>>> import numpy as np
>>> import numpy.linalg as la
>>> np.set_printoptions(precision=2, suppress=True, linewidth=140, sign=" ")
>>> J = np.array([[0.1, -0.6, 0.2],
...     [-0.1, 0.9, -1.1],
...     [-0.6, -1.0, -0.1],
...     [0.7, -1.6, 0.1],
...     [1.4, -1.2, -1.4],
...     [1.7, 1.5, 0.2],
...     [1.1, 0.4, -1.4],
...     [0.8, 0.0, 0.0],
...     [1.7, 0.4, 0.4],
...     [0.6, -0.1, 0.9],
...     [-1.4, 1.4, -1.3],
...     [-0.8, 0.8, 1.8],
...     [1.2, 0.9, 0.9],
...     [-0.3, 0.3, 0.9]])
>>> J[7] *= 10
>>> J
array([[ 0.1, -0.6,  0.2],
       [-0.1,  0.9, -1.1],
       [-0.6, -1. , -0.1],
       [ 0.7, -1.6,  0.1],
       [ 1.4, -1.2, -1.4],
       [ 1.7,  1.5,  0.2],
       [ 1.1,  0.4, -1.4],
       [ 8. ,  0. ,  0. ],
       [ 1.7,  0.4,  0.4],
       [ 0.6, -0.1,  0.9],
       [-1.4,  1.4, -1.3],
       [-0.8,  0.8,  1.8],
       [ 1.2,  0.9,  0.9],
       [-0.3,  0.3,  0.9]])
>>> # row 7 dominates
>>> C2 = np.cov(J, rowvar=False)
>>> np.polyfit(J[:, 0], J[:, 1], 1)
array([-0.04,  0.18])
>>> C2
array([[ 5.05, -0.18, -0.05],
       [-0.18,  0.92,  0.08],
       [-0.05,  0.08,  0.98]])
>>> J.std(axis=0)
array([ 2.17,  0.92,  0.95])
>>> round(np.corrcoef(J[:, 0], J[:, 1])[0, 1], 2)
np.float64(-0.08)
>>> np.argsort(-J.std(axis=0).round(6), kind="stable")
array([ 0,  2,  1])
>>> np.argwhere(np.triu(np.abs(np.corrcoef(J.T)) > 0.8, 1))
array([], shape=(0, 2), dtype=int64)
>>> mat = np.loadtxt("sample16.csv", delimiter=",")
>>> mat
array([[ 0.,  0., -3.],
       [-3.,  0.,  0.],
       [ 0., -3.,  0.]])
>>> W1 = np.array([[3, 0, -1, 2], [2, 0, -2, -1], [2, 1, -2, 2]])
>>> beta = np.array([0, 1, -1, -1])
>>> hid = np.maximum(mat @ W1 + beta, 0)
>>> la.matrix_rank(hid)
np.int64(3)
>>> (hid > 0).mean(axis=0)
array([ 0.  ,  0.67,  1.  ,  0.33])
>>> hid
array([[ 0.,  0.,  5.,  0.],
       [ 0.,  1.,  2.,  0.],
       [ 0.,  1.,  5.,  2.]])
>>> W2 = np.array([[2, -4, 0], [3, 4, 4], [3, 3, -3], [3, 3, -2]])
>>> hid @ W2
array([[ 15.,  15., -15.],
       [  9.,  10.,  -2.],
       [ 24.,  25., -15.]])
